% python3 -q
>>> import numpy as np
>>> from numpy import linalg as LA
>>> np.set_printoptions(suppress=True, linewidth=100)
>>> def tidy(a):
...     return np.round(a, 1) + 0
... 
>>> J = np.array([[-0.4, -0.3, 0.9, 0.0],
...     [0.8, -0.3, -1.3, -2.3],
...     [0.2, -0.3, 0.1, 0.4],
...     [0.1, -1.4, 0.1, 0.2],
...     [-0.7, -0.8, 2.2, -0.8],
...     [-0.2, 1.6, -1.4, -0.2],
...     [-2.0, 0.7, -0.6, -0.4]])
>>> print(J)
[[-0.4 -0.3  0.9  0. ]
 [ 0.8 -0.3 -1.3 -2.3]
 [ 0.2 -0.3  0.1  0.4]
 [ 0.1 -1.4  0.1  0.2]
 [-0.7 -0.8  2.2 -0.8]
 [-0.2  1.6 -1.4 -0.2]
 [-2.   0.7 -0.6 -0.4]]
>>> x0 = np.array([4, 4, 3, 4])
>>> target = J @ x0
>>> print(tidy(LA.solve(J.T @ J, J.T @ target)))
[4. 4. 3. 4.]
>>> print(tidy(LA.pinv(J) @ J))
[[1. 0. 0. 0.]
 [0. 1. 0. 0.]
 [0. 0. 1. 0.]
 [0. 0. 0. 1.]]
>>> print(tidy(target))
[ -0.1 -11.1   1.5  -4.1  -2.6   0.6  -8.6]
>>> rng = np.random.default_rng(66)
>>> target = target + 0.3 * rng.normal(size=7)
>>> print(tidy(target))
[  0.1 -11.3   1.4  -4.4  -3.    0.1  -8.4]
>>> c, *_ = LA.lstsq(J, target)
>>> print(c.round())
[4. 4. 3. 4.]
>>> print(tidy(J.T @ (target - J @ c)))
[0. 0. 0. 0.]
>>> print(tidy(c))
[4.  4.  3.  4.1]
>>> x0 = np.array([-5, 1, 4, -5])
>>> target = J @ x0
>>> c, lr = np.zeros(4), 1 / LA.norm(J, 2) ** 2
>>> for i in range(4):
...     c -= lr * J.T @ (J @ c - target)
...     if i % 1 == 0: print(i, round(LA.norm(J @ c - target), 1))
... 
0 10.6
1 6.1
2 3.6
3 2.3
>>> print(tidy(LA.cond(J)))
2.9
>>> P = J @ LA.solve(J.T @ J, J.T)
>>> print(np.trace(P))
4.0
>>> print(tidy(np.diag(P)))
[0.1 1.  0.1 0.7 0.8 0.5 1. ]
>>> print(tidy(P))
[[ 0.1 -0.1  0.   0.   0.3 -0.1  0.1]
 [-0.1  1.  -0.1  0.1  0.   0.   0. ]
 [ 0.  -0.1  0.1  0.1 -0.1 -0.1 -0.1]
 [ 0.   0.1  0.1  0.7 -0.2 -0.4  0.1]
 [ 0.3  0.  -0.1 -0.2  0.8 -0.2  0. ]
 [-0.1  0.  -0.1 -0.4 -0.2  0.5  0.1]
 [ 0.1  0.  -0.1  0.1  0.   0.1  1. ]]
>>> feats = np.load("run15.npy")
>>> print(tidy(feats))
[[ 0.6  0.  -0.4 -0.6  0.1 -0.4]
 [ 0.   1.   0.   0.1  0.   0. ]
 [-0.4  0.   0.6 -0.6  0.1 -0.4]
 [-0.6  0.1 -0.6  0.2  0.2 -0.6]
 [ 0.1  0.   0.1  0.2  1.   0.1]
 [-0.4  0.  -0.4 -0.6  0.1  0.6]]
>>> ev, V = LA.eigh(feats)
>>> print(tidy(V.T @ V))
[[1. 0. 0. 0. 0. 0.]
 [0. 1. 0. 0. 0. 0.]
 [0. 0. 1. 0. 0. 0.]
 [0. 0. 0. 1. 0. 0.]
 [0. 0. 0. 0. 1. 0.]
 [0. 0. 0. 0. 0. 1.]]
>>> print(tidy(ev.sum()), np.trace(feats))
4.0 4.0
>>> print(np.unique(ev.round(6) + 0, return_counts=True)[1])
[1 5]
>>> print((ev > 1e-8).sum(), (ev < -1e-8).sum())
5 1
>>> print(tidy(LA.eigvalsh(feats @ feats)))
[1. 1. 1. 1. 1. 1.]
>>> blk = np.stack([feats, 5 * feats, feats[::-1]])
>>> print(tidy(LA.det(blk)))
[    -1. -15625.      1.]
>>> print(LA.matrix_rank(blk))
[6 6 6]
>>> print(LA.matrix_rank(blk.reshape(3, -1)))
2
>>> print(blk.shape)
(3, 6, 6)
>>> G = feats.T @ feats
>>> print(tidy(np.diag(G)))
[1. 1. 1. 1. 1. 1.]
>>> print((feats @ feats.T).shape)
(6, 6)
>>> print(tidy(LA.eigvalsh(G)[::-1]))
[1. 1. 1. 1. 1. 1.]
>>> print(tidy(LA.svd(feats, compute_uv=False) ** 2))
[1. 1. 1. 1. 1. 1.]
>>> print(LA.matrix_rank(G))
6
>>> ev, V = LA.eigh(feats)
>>> x0 = np.array([4, 4, 4, 1, 5, 2])
>>> print(tidy(x0 @ feats @ x0 / (x0 @ x0)), ev[0], ev[-1])
0.5 -1.0 1.0
>>> print(tidy(x0 @ feats @ x0))
40.4
>>> print(tidy(np.abs(feats).sum(axis=1).max()), np.abs(ev).max())
2.1 1.0
>>> print(tidy(V * np.maximum(ev, 0) @ V.T))
[[ 0.8  0.  -0.2 -0.3  0.1 -0.2]
 [ 0.   1.   0.   0.   0.   0. ]
 [-0.2  0.   0.8 -0.3  0.1 -0.2]
 [-0.3  0.  -0.3  0.6  0.1 -0.3]
 [ 0.1  0.   0.1  0.1  1.   0.1]
 [-0.2  0.  -0.2 -0.3  0.1  0.8]]
>>> B = feats / LA.norm(feats, axis=1, keepdims=True)
>>> G = B @ B.T
>>> print((np.abs(G) > 0.9).astype(int))
[[1 0 0 0 0 0]
 [0 1 0 0 0 0]
 [0 0 1 0 0 0]
 [0 0 0 1 0 0]
 [0 0 0 0 1 0]
 [0 0 0 0 0 1]]
>>> print(np.argwhere(np.triu(np.abs(G) > 0.95, 1)))
[]
>>> print(tidy(LA.norm(B, axis=1)))
[1. 1. 1. 1. 1. 1.]
>>> print(np.degrees(np.arccos(np.clip(G[5, 3], -1, 1))))
90.0
>>> print(tidy(G[5]))
[0. 0. 0. 0. 0. 1.]
>>> mat = np.loadtxt("block10.csv", delimiter=",")
>>> print(mat)
[[0. 0. 0. 0. 0. 1. 0. 0. 0.]
 [0. 0. 1. 0. 0. 0. 0. 0. 0.]
 [0. 0. 0. 0. 0. 0. 0. 0. 2.]
 [0. 0. 0. 0. 0. 0. 0. 0. 0.]
 [0. 0. 0. 0. 0. 0. 0. 0. 0.]
 [0. 0. 0. 0. 0. 0. 0. 2. 0.]
 [0. 0. 0. 0. 0. 0. 0. 0. 0.]
 [0. 0. 0. 0. 0. 0. 0. 0. 0.]
 [0. 0. 0. 0. 0. 0. 0. 0. 0.]]
>>> print((LA.matrix_power((mat != 0) + (mat.T != 0) + np.eye(9), 9) > 0).astype(int))
[[1 0 0 0 0 1 0 1 0]
 [0 1 1 0 0 0 0 0 1]
 [0 1 1 0 0 0 0 0 1]
 [0 0 0 1 0 0 0 0 0]
 [0 0 0 0 1 0 0 0 0]
 [1 0 0 0 0 1 0 1 0]
 [0 0 0 0 0 0 1 0 0]
 [1 0 0 0 0 1 0 1 0]
 [0 1 1 0 0 0 0 0 1]]
>>> print(tidy(np.sort(LA.eigvals(mat))))
[0. 0. 0. 0. 0. 0. 0. 0. 0.]
>>> print([int(LA.matrix_rank(LA.matrix_power(mat, p))) for p in range(1, 10)])
[4, 2, 0, 0, 0, 0, 0, 0, 0]
>>> U, sv, Vh = LA.svd(mat)
>>> print(sv)
[ 2.  2.  1.  1.  0. -0.  0.  0.  0.]
>>> B = U[:, :4] @ np.diag(sv[:4]) @ Vh[:4]
>>> print(LA.matrix_rank(B))
4
>>> print(LA.matrix_rank(mat, rtol=0.05))
4
>>> print(tidy(LA.norm(mat - B) / LA.norm(mat)))
0.0
>>> print(tidy(LA.norm(mat, axis=0)))
[0. 0. 1. 0. 0. 1. 0. 2. 2.]
>>> print(mat.T @ mat)
[[0. 0. 0. 0. 0. 0. 0. 0. 0.]
 [0. 0. 0. 0. 0. 0. 0. 0. 0.]
 [0. 0. 1. 0. 0. 0. 0. 0. 0.]
 [0. 0. 0. 0. 0. 0. 0. 0. 0.]
 [0. 0. 0. 0. 0. 0. 0. 0. 0.]
 [0. 0. 0. 0. 0. 1. 0. 0. 0.]
 [0. 0. 0. 0. 0. 0. 0. 0. 0.]
 [0. 0. 0. 0. 0. 0. 0. 4. 0.]
 [0. 0. 0. 0. 0. 0. 0. 0. 4.]]
>>> E = np.load("m.npy")
>>> print(E)
[[-4 -3  3  5  4  4 -1 -1  0  5]
 [-3 -4 -3  3  5  4  4 -1 -1  0]
 [ 3 -3 -4 -3  3  5  4  4 -1 -1]
 [ 5  3 -3 -4 -3  3  5  4  4 -1]
 [ 4  5  3 -3 -4 -3  3  5  4  4]
 [ 4  4  5  3 -3 -4 -3  3  5  4]
 [-1  4  4  5  3 -3 -4 -3  3  5]
 [-1 -1  4  4  5  3 -3 -4 -3  3]
 [ 0 -1 -1  4  4  5  3 -3 -4 -3]
 [ 5  0 -1 -1  4  4  5  3 -3 -4]]
>>> B = E + rng.integers(-2, 3, (10, 8)) @ rng.integers(-2, 3, (8, 10))
>>> print(B)
[[ -6  -9  -4   6   6   3  -4   6   5  10]
 [ -4   6   6   4  -1   2   8  -8   7  -4]
 [  9  -5 -11 -13   5   1   6   3  15  -7]
 [  4   3  -2  -2  -2   6   8   3  11   0]
 [  0  -3  -5   0  -1  -4  -2  15   1  11]
 [  4   7  -2  -5  -3  -5  -1  12   3   0]
 [ -6   4  11  17   1   2  -8  -4  -4  15]
 [-10  -3  14   7   7  -1 -11  -1 -14  17]
 [  8   7 -13 -10   4  11  11   3   4 -15]
 [  5  -8   1 -13  14  -4   1   2  -2   0]]
>>> print(LA.matrix_rank(B - E, tol=1e-8))
8
>>> print(B - E)
[[ -2  -6  -7   1   2  -1  -3   7   5   5]
 [ -1  10   9   1  -6  -2   4  -7   8  -4]
 [  6  -2  -7 -10   2  -4   2  -1  16  -6]
 [ -1   0   1   2   1   3   3  -1   7   1]
 [ -4  -8  -8   3   3  -1  -5  10  -3   7]
 [  0   3  -7  -8   0  -1   2   9  -2  -4]
 [ -5   0   7  12  -2   5  -4  -1  -7  10]
 [ -9  -2  10   3   2  -4  -8   3 -11  14]
 [  8   8 -12 -14   0   6   8   6   8 -12]
 [  0  -8   2 -12  10  -8  -4  -1   1   4]]
>>> x0 = np.array([6, 2, 1, 7, 7, 5, 0, 3, 6, 0])
>>> target = B @ x0
>>> c, lr = np.zeros(10), 1 / LA.norm(B, 2) ** 2
>>> for i in range(200):
...     c -= lr * B.T @ (B @ c - target)
...     if i % 50 == 0: print(i, round(LA.norm(B @ c - target), 1))
... 
0 175.5
50 27.2
100 16.7
150 12.2
>>> print(tidy(LA.cond(B)))
35.9
>>> print(tidy(LA.eigvalsh(E).min()))
-22.4
>>> arr = np.load("arr.npy")
>>> print(arr)
[[3. 1. 1. 1.]
 [1. 3. 1. 1.]
 [1. 1. 3. 1.]
 [1. 1. 1. 3.]]
>>> ev, V = LA.eigh(arr)
>>> x0 = np.array([-3, -1, -2, -3])
>>> print((np.sign(V[:, -1].round(6)) == np.sign(V[0, -1].round(6))).astype(int))
[1 1 1 1]
>>> print(x0 @ arr @ x0)
127.0
>>> print(tidy(x0 @ arr @ x0 / (x0 @ x0)), tidy(ev[0]), tidy(ev[-1]))
5.5 2.0 6.0
>>> ev, V = LA.eigh(arr)
>>> print(tidy(V.T @ V))
[[1. 0. 0. 0.]
 [0. 1. 0. 0.]
 [0. 0. 1. 0.]
 [0. 0. 0. 1.]]
>>> print(tidy(np.abs(V[:, -1])))
[0.5 0.5 0.5 0.5]
>>> print(tidy(LA.svd(arr, compute_uv=False)))
[6. 2. 2. 2.]
>>> print(tidy(ev.sum()), np.trace(arr))
12.0 12.0
>>> print(np.unique(ev.round(6) + 0, return_counts=True)[1])
[3 1]
>>> print(tidy(LA.eigvalsh(arr + 2 * np.eye(4))))
[4. 4. 4. 8.]
>>> print(tidy(V.T @ arr @ V))
[[2. 0. 0. 0.]
 [0. 2. 0. 0.]
 [0. 0. 2. 0.]
 [0. 0. 0. 6.]]
>>> print((ev > 1e-8).sum(), (ev < -1e-8).sum())
4 0
>>> print(tidy(V @ np.diag(ev) @ V.T))
[[3. 1. 1. 1.]
 [1. 3. 1. 1.]
 [1. 1. 3. 1.]
 [1. 1. 1. 3.]]
>>> U, sv, Vh = LA.svd(arr, full_matrices=False)
>>> print(tidy(np.abs(Vh[0])))
[0.5 0.5 0.5 0.5]
>>> print(tidy(sv / sv[0]))
[1.  0.3 0.3 0.3]
>>> print(np.allclose(U * sv @ Vh, arr))
True
>>> x0 = np.ones(4)
>>> for _ in range(5):
...     x0 = arr @ x0
...     x0 /= LA.norm(x0)
...     print(round(x0 @ arr @ x0, 1))
... 
6.0
6.0
6.0
6.0
6.0
>>> print(x0)
[0.5 0.5 0.5 0.5]
>>> B = arr / LA.norm(arr, axis=1, keepdims=True)
>>> G = B @ B.T
>>> print((np.abs(G) > 0.9).astype(int))
[[1 0 0 0]
 [0 1 0 0]
 [0 0 1 0]
 [0 0 0 1]]
>>> print(tidy(G))
[[1.  0.7 0.7 0.7]
 [0.7 1.  0.7 0.7]
 [0.7 0.7 1.  0.7]
 [0.7 0.7 0.7 1. ]]
>>> print(np.argwhere(np.triu(np.abs(G) > 0.95, 1)))
[]
>>> F = np.array([[-2.2, -5.7, 7.8, -1.2],
...     [3.6, 8.5, -2.4, 3.2],
...     [8.4, 3.4, 2.3, 3.4],
...     [-0.6, -7.4, 6.7, -0.2],
...     [7.1, 3.9, -0.2, 5.9],
...     [5.9, -7.3, 2.6, 2.0],
...     [-1.0, 1.8, 3.9, -9.0],
...     [-6.6, -1.8, 2.8, -6.8],
...     [-7.4, -5.3, 4.0, 1.0],
...     [-2.3, 0.0, -5.8, -7.9],
...     [8.2, -4.2, -3.1, 2.3],
...     [1.9, 4.9, -8.4, 1.7],
...     [-8.0, -0.2, 5.7, 1.7]])
>>> print(F)
[[-2.2 -5.7  7.8 -1.2]
 [ 3.6  8.5 -2.4  3.2]
 [ 8.4  3.4  2.3  3.4]
 [-0.6 -7.4  6.7 -0.2]
 [ 7.1  3.9 -0.2  5.9]
 [ 5.9 -7.3  2.6  2. ]
 [-1.   1.8  3.9 -9. ]
 [-6.6 -1.8  2.8 -6.8]
 [-7.4 -5.3  4.   1. ]
 [-2.3  0.  -5.8 -7.9]
 [ 8.2 -4.2 -3.1  2.3]
 [ 1.9  4.9 -8.4  1.7]
 [-8.  -0.2  5.7  1.7]]
>>> ev, V = LA.eigh(E)
>>> x0 = np.array([-4, -6, -6, -7, -1, -3, 3, -4, 1, -5])
>>> print(tidy(V * np.abs(ev) @ V.T))
[[ 8.3  3.6  0.3 -2.5 -1.3  0.4  2.3  4.4  1.3 -1.4]
 [ 3.6  7.1  2.6 -0.5 -2.7 -3.4 -0.3  0.6  3.3  1.3]
 [ 0.3  2.6  7.4  3.3 -0.2 -2.3 -3.6 -0.6  0.6  4.4]
 [-2.5 -0.5  3.3  8.8  4.   0.8 -2.3 -3.6 -0.3  2.3]
 [-1.3 -2.7 -0.2  4.   9.4  4.5  0.8 -2.3 -3.4  0.4]
 [ 0.4 -3.4 -2.3  0.8  4.5  9.4  4.  -0.2 -2.7 -1.3]
 [ 2.3 -0.3 -3.6 -2.3  0.8  4.   8.8  3.3 -0.5 -2.5]
 [ 4.4  0.6 -0.6 -3.6 -2.3 -0.2  3.3  7.4  2.6  0.3]
 [ 1.3  3.3  0.6 -0.3 -3.4 -2.7 -0.5  2.6  7.1  3.6]
 [-1.4  1.3  4.4  2.3  0.4 -1.3 -2.5  0.3  3.6  8.3]]
>>> print(x0 @ E @ x0)
170
>>> A = np.array([[-0.1, 0.5, 0.2, -1.5, 0.5, -0.2, -0.3, -1.3, 0.3],
...     [-1.5, -1.1, -1.5, 3.0, 1.7, -0.2, -1.7, 0.9, -0.9],
...     [0.1, -1.2, 1.5, 0.0, 0.5, -0.1, 0.2, 1.8, 0.6],
...     [0.0, 0.5, -0.7, -1.5, 0.2, -0.1, 0.6, 1.1, -0.9],
...     [2.1, 0.3, -1.3, -6.5, -0.6, -0.6, 0.6, 0.7, -0.2],
...     [-1.2, -0.6, -1.0, 7.5, 1.2, -0.1, 1.3, -0.3, -0.3],
...     [0.6, 0.9, -0.1, -0.5, -0.2, -0.6, -0.1, -0.7, 1.5]])
>>> print(A)
[[-0.1  0.5  0.2 -1.5  0.5 -0.2 -0.3 -1.3  0.3]
 [-1.5 -1.1 -1.5  3.   1.7 -0.2 -1.7  0.9 -0.9]
 [ 0.1 -1.2  1.5  0.   0.5 -0.1  0.2  1.8  0.6]
 [ 0.   0.5 -0.7 -1.5  0.2 -0.1  0.6  1.1 -0.9]
 [ 2.1  0.3 -1.3 -6.5 -0.6 -0.6  0.6  0.7 -0.2]
 [-1.2 -0.6 -1.   7.5  1.2 -0.1  1.3 -0.3 -0.3]
 [ 0.6  0.9 -0.1 -0.5 -0.2 -0.6 -0.1 -0.7  1.5]]
>>> U, sv, Vh = LA.svd(A, full_matrices=False)
>>> print(tidy(U.T @ U))
[[1. 0. 0. 0. 0. 0. 0.]
 [0. 1. 0. 0. 0. 0. 0.]
 [0. 0. 1. 0. 0. 0. 0.]
 [0. 0. 0. 1. 0. 0. 0.]
 [0. 0. 0. 0. 1. 0. 0.]
 [0. 0. 0. 0. 0. 1. 0.]
 [0. 0. 0. 0. 0. 0. 1.]]
>>> print(tidy(sv))
[11.1  3.6  3.   2.6  1.7  1.1  0.9]
>>> print(U.shape, sv.shape, Vh.shape)
(7, 7) (7,) (7, 9)
>>> print(tidy(Vh @ Vh.T))
[[1. 0. 0. 0. 0. 0. 0.]
 [0. 1. 0. 0. 0. 0. 0.]
 [0. 0. 1. 0. 0. 0. 0.]
 [0. 0. 0. 1. 0. 0. 0.]
 [0. 0. 0. 0. 1. 0. 0.]
 [0. 0. 0. 0. 0. 1. 0.]
 [0. 0. 0. 0. 0. 0. 1.]]
>>> B = A / np.sqrt((A ** 2).mean(axis=1, keepdims=True))
>>> print(tidy(LA.norm(B, axis=1)))
[3. 3. 3. 3. 3. 3. 3.]
>>> print(LA.matrix_rank(A - A.mean(axis=1, keepdims=True)))
7
>>> G = A.T @ A
>>> print(tidy(G))
[[  8.5   3.4   0.8 -27.3  -5.4  -1.2   2.2   0.4   2.2]
 [  3.4   4.4  -0.3 -11.7  -3.2  -0.5   1.1  -3.5   1.4]
 [  0.8  -0.3   7.7  -2.8  -2.2   1.1   0.3  -0.2   3.4]
 [-27.3 -11.7  -2.8 112.2  17.    3.3   0.3  -3.4  -3.5]
 [ -5.4  -3.2  -2.2  17.    5.3  -0.2  -1.6   1.4  -1.8]
 [ -1.2  -0.5   1.1   3.3  -0.2   0.8  -0.1  -0.2  -0.6]
 [  2.2   1.1   0.3   0.3  -1.6  -0.1   5.4   0.    0.4]
 [  0.4  -3.5  -0.2  -3.4   1.4  -0.2   0.    8.   -2.2]
 [  2.2   1.4   3.4  -3.5  -1.8  -0.6   0.4  -2.2   4.4]]
>>> print(tidy(LA.svd(A, compute_uv=False) ** 2))
[123.5  12.9   8.9   6.7   2.9   1.2   0.9]
>>> print(tidy(LA.eigvalsh(G)[::-1]))
[123.5  12.9   8.9   6.7   2.9   1.2   0.9   0.    0. ]
>>> print(LA.matrix_rank(G))
7
>>> print(np.allclose(G, G.T))
True
>>> def softmax(z):
...     e = np.exp(z - z.max(axis=-1, keepdims=True))
...     return e / e.sum(axis=-1, keepdims=True)
... 
>>> print(tidy(softmax(10 * A[5])))
[0. 0. 0. 1. 0. 0. 0. 0. 0.]
>>> print(tidy(softmax(A).sum(axis=1)))
[1. 1. 1. 1. 1. 1. 1.]
>>> print(tidy(softmax(A[5] + -2)))
[0. 0. 0. 1. 0. 0. 0. 0. 0.]
>>> scores = A @ A.T / np.sqrt(9)
>>> print(tidy(softmax(scores)))
[[0.2 0.  0.  0.1 0.6 0.  0.1]
 [0.  0.2 0.  0.  0.  0.8 0. ]
 [0.  0.1 0.7 0.1 0.  0.  0. ]
 [0.  0.  0.  0.1 0.9 0.  0. ]
 [0.  0.  0.  0.  1.  0.  0. ]
 [0.  0.  0.  0.  0.  1.  0. ]
 [0.2 0.  0.  0.1 0.3 0.  0.4]]
>>> print(tidy(softmax(scores)[5] @ A))
[-1.2 -0.6 -1.   7.5  1.2 -0.1  1.3 -0.3 -0.3]
>>> print(tidy(softmax(scores + np.triu(np.full(scores.shape, -np.inf), 1))))
[[1.  0.  0.  0.  0.  0.  0. ]
 [0.  1.  0.  0.  0.  0.  0. ]
 [0.  0.1 0.9 0.  0.  0.  0. ]
 [0.1 0.  0.1 0.7 0.  0.  0. ]
 [0.  0.  0.  0.  1.  0.  0. ]
 [0.  0.  0.  0.  0.  1.  0. ]
 [0.2 0.  0.  0.1 0.3 0.  0.4]]
>>> print(tidy(LA.norm(A) ** 2 / LA.norm(A, 2) ** 2))
1.3
>>> print(tidy(LA.norm(A, axis=0)))
[ 2.9  2.1  2.8 10.6  2.3  0.9  2.3  2.8  2.1]
>>> print(tidy(LA.norm(A, 1)), tidy(LA.norm(A, np.inf)))
20.5 13.5
>>> print(tidy(LA.norm(A[2] - A[4])))
7.7
>>> print(tidy(LA.norm(A[2], 1)), tidy(LA.norm(A[2], np.inf)))
6.0 1.8
>>> W0 = np.load("sample12.npy")
>>> print(W0)
[[ 1  0  0  0  0  0  0  0  0  0  0  0]
 [ 1  1  0  0  0  0  0  0  0  0  0  0]
 [-1 -3  1  0  0  0  0  0  0  0  0  0]
 [-2  1  0  1  0  0  0  0  0  0  0  0]
 [ 0 -3 -1  1  1  0  0  0  0  0  0  0]
 [ 2 -1  1 -2 -1  1  0  0  0  0  0  0]
 [-1  2  1  0  2  2  1  0  0  0  0  0]
 [ 1  2 -2  1 -2  0 -1  1  0  0  0  0]
 [-2  1  2  0 -3  1 -3  3  1  0  0  0]
 [-2 -1 -3  2  3  0  1  3  0  1  0  0]
 [ 2  3 -3 -2 -3  3 -2  0  0  0  1  0]
 [-1 -3 -1  1 -1 -1  0  2 -3  3  2  1]]
>>> print(tidy(LA.norm(W0, 2) / LA.norm(W0)))
0.6
>>> print([round(float(x), 1) for x in LA.svd(W0, compute_uv=False)[:3]])
[9.4, 7.1, 6.2]
